$ python -q
>>> import numpy as np
>>> np.set_printoptions(suppress=True, linewidth=160)
>>> K = np.load("out5.npy")
>>> K
array([[ 0., -8.,  6.,  0.,  5.,  5., -5., -1.],
       [-8.,  0.,  0.,  0.,  0.,  0.,  0.,  0.],
       [ 6.,  0.,  0.,  0.,  0.,  0.,  0.,  0.],
       [ 0.,  0.,  0.,  0.,  0.,  0.,  0.,  0.],
       [ 5.,  0.,  0.,  0.,  0.,  0.,  0.,  0.],
       [ 5.,  0.,  0.,  0.,  0.,  0.,  0.,  0.],
       [-5.,  0.,  0.,  0.,  0.,  0.,  0.,  0.],
       [-1.,  0.,  0.,  0.,  0.,  0.,  0.,  0.]])
>>> # symmetric
>>> rng = np.random.default_rng(872)
>>> lab = rng.permutation(8)
>>> lab
array([3, 1, 5, 2, 7, 0, 6, 4])
>>> B = K[lab][:, lab]
>>> np.allclose(B, K)
False
>>> np.trace(B)
np.float64(0.0)
>>> np.round(np.sort(np.abs(np.linalg.eigvals(B))), 2) + 0
array([ 0.  ,  0.  ,  0.  ,  0.  ,  0.  ,  0.  , 13.27, 13.27])
>>> np.abs(np.diag(np.linalg.qr(K)[1])) > 1e-9
array([ True,  True, False, False, False, False, False, False])
>>> np.linalg.lstsq(K[:-1].T, K[-1])[2]
np.int32(2)
>>> np.unique(K.round(6), axis=0).shape
(7, 8)
>>> round(np.trace(np.linalg.pinv(K) @ K), 2)
np.float64(2.0)
>>> x0 = np.array([3, 0, 3, 3, 1, 0, 0, 1])
>>> K * x0
array([[  0.,  -0.,  18.,   0.,   5.,   0.,  -0.,  -1.],
       [-24.,   0.,   0.,   0.,   0.,   0.,   0.,   0.],
       [ 18.,   0.,   0.,   0.,   0.,   0.,   0.,   0.],
       [  0.,   0.,   0.,   0.,   0.,   0.,   0.,   0.],
       [ 15.,   0.,   0.,   0.,   0.,   0.,   0.,   0.],
       [ 15.,   0.,   0.,   0.,   0.,   0.,   0.,   0.],
       [-15.,   0.,   0.,   0.,   0.,   0.,   0.,   0.],
       [ -3.,   0.,   0.,   0.,   0.,   0.,   0.,   0.]])
>>> np.sign((K @ x0).round(6))
array([ 1., -1.,  1.,  0.,  1.,  1., -1., -1.])
>>> left, s, Vt = np.linalg.svd(K)
>>> V = Vt[:(s > 1e-8).sum()]
>>> x0 = K[1] + -1 * K[7] + rng.integers(2) * np.eye(8)[4]
>>> x0
array([-7.,  0.,  0.,  0.,  1.,  0.,  0.,  0.])
>>> np.allclose(V.T @ V @ x0, x0)
False
>>> np.linalg.matrix_rank(np.vstack([K, x0]))
np.int64(3)
>>> rank = np.linalg.matrix_rank(K)
>>> rank
np.int64(2)
>>> null = np.linalg.svd(K)[2][rank:].T
>>> [int(np.linalg.matrix_rank(np.delete(K, i, axis=0))) for i in range(8)]
[1, 2, 2, 2, 2, 2, 2, 2]
>>> np.round(null @ null.T, 2) + 0
array([[ 0.  ,  0.  ,  0.  ,  0.  ,  0.  ,  0.  ,  0.  ,  0.  ],
       [ 0.  ,  0.64,  0.27,  0.  ,  0.23,  0.23, -0.23, -0.05],
       [ 0.  ,  0.27,  0.8 ,  0.  , -0.17, -0.17,  0.17,  0.03],
       [ 0.  ,  0.  ,  0.  ,  1.  ,  0.  ,  0.  ,  0.  ,  0.  ],
       [ 0.  ,  0.23, -0.17,  0.  ,  0.86, -0.14,  0.14,  0.03],
       [ 0.  ,  0.23, -0.17,  0.  , -0.14,  0.86,  0.14,  0.03],
       [ 0.  , -0.23,  0.17,  0.  ,  0.14,  0.14,  0.86, -0.03],
       [ 0.  , -0.05,  0.03,  0.  ,  0.03,  0.03, -0.03,  0.99]])
>>> null.shape
(8, 6)
>>> np.allclose(K @ null, 0)
True
>>> feats = np.loadtxt("m.csv", delimiter=",")
>>> feats.round(2)
array([[0.29, 0.14, 0.14, 0.07, 0.36, 0.  ],
       [0.21, 0.43, 0.  , 0.14, 0.21, 0.  ],
       [0.27, 0.13, 0.27, 0.07, 0.27, 0.  ],
       [0.21, 0.  , 0.29, 0.43, 0.07, 0.  ],
       [0.07, 0.14, 0.36, 0.07, 0.36, 0.  ],
       [0.06, 0.28, 0.28, 0.06, 0.17, 0.17]])
>>> # row-stochastic, so 1 is an eigenvalue
>>> B = np.linalg.inv(feats)
>>> np.allclose(B, feats.T)
False
>>> round(float(np.linalg.slogdet(feats)[0]), 2)
1.0
>>> np.round(np.linalg.det(feats) * np.linalg.det(B), 2)
np.float64(1.0)
>>> x0 = np.array([4, 3, 0, 1, 4, 0])
>>> y = feats @ x0
>>> y.round(2)
array([3.07, 3.14, 2.6 , 1.57, 2.21, 1.78])
>>> np.round(np.linalg.solve(feats, -1 * y), 2) + 0
array([-4., -3.,  0., -1., -4.,  0.])
>>> np.round(np.linalg.solve(feats, y), 2) + 0
array([4., 3., 0., 1., 4., 0.])
>>> B = feats / np.sqrt((feats ** 2).mean(axis=1, keepdims=True))
>>> np.round(np.linalg.norm(B, axis=1), 2)
array([2.45, 2.45, 2.45, 2.45, 2.45, 2.45])
>>> B[1].round(2)
array([0.96, 1.93, 0.  , 0.64, 0.96, 0.  ])
>>> x0 = np.array([1, -1, -3, 0, -4, 2])
>>> y = feats @ x0
>>> beta, lr = np.zeros(6), 1 / np.linalg.norm(feats, 2) ** 2
>>> for i in range(6):
...     beta -= lr * feats.T @ (feats @ beta - y)
...     if i % 1 == 0: print(i, round(np.linalg.norm(feats @ beta - y), 2))
... 
0 0.98
1 0.89
2 0.81
3 0.74
4 0.68
5 0.63
>>> np.round(np.linalg.cond(feats), 2)
np.float64(17.15)
>>> beta.round(2)
array([-0.94, -1.12, -2.39, -0.22, -2.65, -0.14])
>>> W0 = np.array([[0.0, -3.0, 0.0, 0.0],
...     [-3.0, 2.0, -3.0, 0.0],
...     [0.0, -3.0, -3.0, -3.0],
...     [0.0, 0.0, -3.0, -2.0]])
>>> # symmetric, so the eigenvalues are real
>>> lab = rng.permutation(4)
>>> lab
array([1, 0, 2, 3])
>>> B = W0[lab][:, lab]
>>> np.round(np.sort(np.abs(np.linalg.eigvals(B))), 2)
array([0.39, 2.12, 5.09, 6.36])
>>> np.trace(B)
np.float64(-3.0)
>>> np.round(np.linalg.det(B), 2), round(np.linalg.det(W0[lab]), 2)
(np.float64(27.0), np.float64(-27.0))
>>> np.allclose(B, W0)
False
>>> w, V = np.linalg.eigh(W0)
>>> x0 = np.array([-5, 5, -1, -2])
>>> x0 @ W0 @ x0
np.float64(207.0)
>>> np.round(np.linalg.eigvalsh(W0[1:, 1:]), 2)
array([-6.22, -0.52,  3.74])
>>> np.abs(W0).sum(axis=1).max(), round(np.abs(w).max(), 2)
(np.float64(9.0), np.float64(6.36))
>>> data = np.array([[5.0, 1.0, 1.0], [1.0, 5.0, 1.0], [1.0, 1.0, 5.0]])
>>> # equal to its transpose
>>> lab = rng.permutation(3)
>>> lab
array([0, 1, 2])
>>> B = data[lab][:, lab]
>>> np.allclose(B, data)
True
>>> np.round(np.sort(np.abs(np.linalg.eigvals(B))), 2)
array([4., 4., 7.])
>>> B
array([[5., 1., 1.],
       [1., 5., 1.],
       [1., 1., 5.]])
>>> J = np.array([[0, 1, 0, 0, 0],
...     [-3, 9, 0, 0, 0],
...     [0, 0, -8, -7, 1],
...     [0, 0, -9, 2, 1],
...     [0, 0, -8, 0, 6]])
>>> # 2 groups of indices that never mix
>>> t = np.radians(135)
>>> R = np.eye(5)
>>> R[4, 4] = R[1, 1] = np.cos(t)
>>> R[4, 1], R[1, 4] = -np.sin(t), np.sin(t)
>>> R.round(2)
array([[ 1.  ,  0.  ,  0.  ,  0.  ,  0.  ],
       [ 0.  , -0.71,  0.  ,  0.  ,  0.71],
       [ 0.  ,  0.  ,  1.  ,  0.  ,  0.  ],
       [ 0.  ,  0.  ,  0.  ,  1.  ,  0.  ],
       [ 0.  , -0.71,  0.  ,  0.  , -0.71]])
>>> B = J @ R.T
>>> np.allclose(J @ J.T, B @ B.T)
True
>>> np.round(np.linalg.svd(J, compute_uv=False), 2), np.round(np.linalg.svd(B, compute_uv=False), 2)
(array([15.44,  9.53,  6.86,  3.79,  0.31]), array([15.44,  9.53,  6.86,  3.79,  0.31]))
>>> lab = rng.permutation(5)
>>> lab
array([2, 1, 0, 3, 4])
>>> B = R[lab][:, lab]
>>> np.allclose(B, R)
True
>>> np.round(np.sort(np.abs(np.linalg.eigvals(B))), 2)
array([1., 1., 1., 1., 1.])
>>> round(float(np.trace(B)), 2)
1.59
>>> r0 = np.array([-1, 0, 1, -1, -2])
>>> B = J + np.outer(r0, np.eye(5)[4])
>>> np.round(np.linalg.det(B) / np.linalg.det(J), 2), round(float(1 + np.linalg.solve(J, r0)[4]), 2)
(np.float64(0.71), 0.71)
>>> B
array([[ 0.,  1.,  0.,  0., -1.],
       [-3.,  9.,  0.,  0.,  0.],
       [ 0.,  0., -8., -7.,  2.],
       [ 0.,  0., -9.,  2.,  0.],
       [ 0.,  0., -8.,  0.,  4.]])
>>> np.linalg.matrix_rank(B - J)
np.int64(1)
>>> arr = np.triu(rng.random((3, 3)) < 0.8, 1).astype(int)
>>> arr = arr + arr.T
>>> arr
array([[0, 0, 1],
       [0, 0, 1],
       [1, 1, 0]])
>>> round(float(np.linalg.norm(arr[1] - arr[2])), 2)
1.73
>>> arr[1] @ arr[2]
np.int64(0)
>>> np.round(np.linalg.norm(arr, axis=0), 2)
array([1.  , 1.  , 1.41])
>>> A = np.load("x.npy")
>>> A
array([[ 1.8 ,  0.  , -0.31,  0.  , -1.6 ],
       [ 0.7 , -1.1 , -4.  , -0.7 ,  0.9 ],
       [-0.4 ,  1.  ,  4.32, -0.5 , -0.2 ],
       [-0.2 , -1.  , -4.11,  1.2 ,  0.2 ],
       [-1.8 ,  0.1 ,  0.25, -1.5 ,  0.3 ],
       [-0.1 , -0.5 , -2.61, -1.3 ,  1.  ],
       [ 0.  ,  1.2 ,  4.88,  2.4 , -1.2 ],
       [ 0.  ,  1.9 ,  7.11,  0.5 ,  1.3 ],
       [ 0.8 , -0.3 , -1.09, -1.2 ,  0.  ],
       [-0.1 , -0.2 , -1.06,  1.9 , -2.3 ],
       [ 1.3 ,  1.2 ,  4.48,  2.1 ,  0.8 ],
       [-0.2 ,  1.  ,  3.38, -0.8 ,  0.2 ],
       [ 0.1 , -0.7 , -3.33,  0.9 , -0.6 ],
       [-1.1 ,  1.7 ,  6.86,  0.6 , -0.1 ],
       [ 1.1 ,  0.3 ,  1.43, -0.6 , -1.1 ],
       [ 0.4 , -0.1 , -0.44, -0.4 ,  0.3 ],
       [-1.2 ,  1.5 ,  6.57, -0.8 ,  1.6 ],
       [ 0.2 ,  0.7 ,  3.27, -0.4 ,  0.4 ],
       [ 0.3 , -1.1 , -4.17, -1.1 , -1.7 ],
       [-1.4 ,  0.  ,  0.01, -1.4 ,  0.9 ],
       [-0.1 , -0.4 , -1.77,  1.6 , -0.7 ]])
>>> # column 2 is much longer than the rest
>>> lab = rng.permutation(5)
>>> B = A[:, lab] * rng.choice([-1, 1], 5)
>>> B
array([[-0.31,  1.6 ,  0.  ,  0.  ,  1.8 ],
       [-4.  , -0.9 , -0.7 , -1.1 ,  0.7 ],
       [ 4.32,  0.2 , -0.5 ,  1.  , -0.4 ],
       [-4.11, -0.2 ,  1.2 , -1.  , -0.2 ],
       [ 0.25, -0.3 , -1.5 ,  0.1 , -1.8 ],
       [-2.61, -1.  , -1.3 , -0.5 , -0.1 ],
       [ 4.88,  1.2 ,  2.4 ,  1.2 ,  0.  ],
       [ 7.11, -1.3 ,  0.5 ,  1.9 ,  0.  ],
       [-1.09, -0.  , -1.2 , -0.3 ,  0.8 ],
       [-1.06,  2.3 ,  1.9 , -0.2 , -0.1 ],
       [ 4.48, -0.8 ,  2.1 ,  1.2 ,  1.3 ],
       [ 3.38, -0.2 , -0.8 ,  1.  , -0.2 ],
       [-3.33,  0.6 ,  0.9 , -0.7 ,  0.1 ],
       [ 6.86,  0.1 ,  0.6 ,  1.7 , -1.1 ],
       [ 1.43,  1.1 , -0.6 ,  0.3 ,  1.1 ],
       [-0.44, -0.3 , -0.4 , -0.1 ,  0.4 ],
       [ 6.57, -1.6 , -0.8 ,  1.5 , -1.2 ],
       [ 3.27, -0.4 , -0.4 ,  0.7 ,  0.2 ],
       [-4.17,  1.7 , -1.1 , -1.1 ,  0.3 ],
       [ 0.01, -0.9 , -1.4 ,  0.  , -1.4 ],
       [-1.77,  0.7 ,  1.6 , -0.4 , -0.1 ]])
>>> left, _, Vt = np.linalg.svd(A.T @ B)
>>> lab
array([2, 4, 3, 1, 0])
>>> np.round(left @ Vt, 2) + 0
array([[ 0.,  0.,  0.,  0.,  1.],
       [ 0.,  0.,  0.,  1.,  0.],
       [ 1.,  0.,  0.,  0.,  0.],
       [ 0.,  0.,  1.,  0.,  0.],
       [ 0., -1.,  0.,  0.,  0.]])
>>> np.round(np.linalg.lstsq(A, B)[0], 2) + 0
array([[ 0.,  0.,  0.,  0.,  1.],
       [ 0.,  0.,  0.,  1.,  0.],
       [ 1.,  0.,  0.,  0.,  0.],
       [ 0.,  0.,  1.,  0.,  0.],
       [ 0., -1.,  0.,  0.,  0.]])
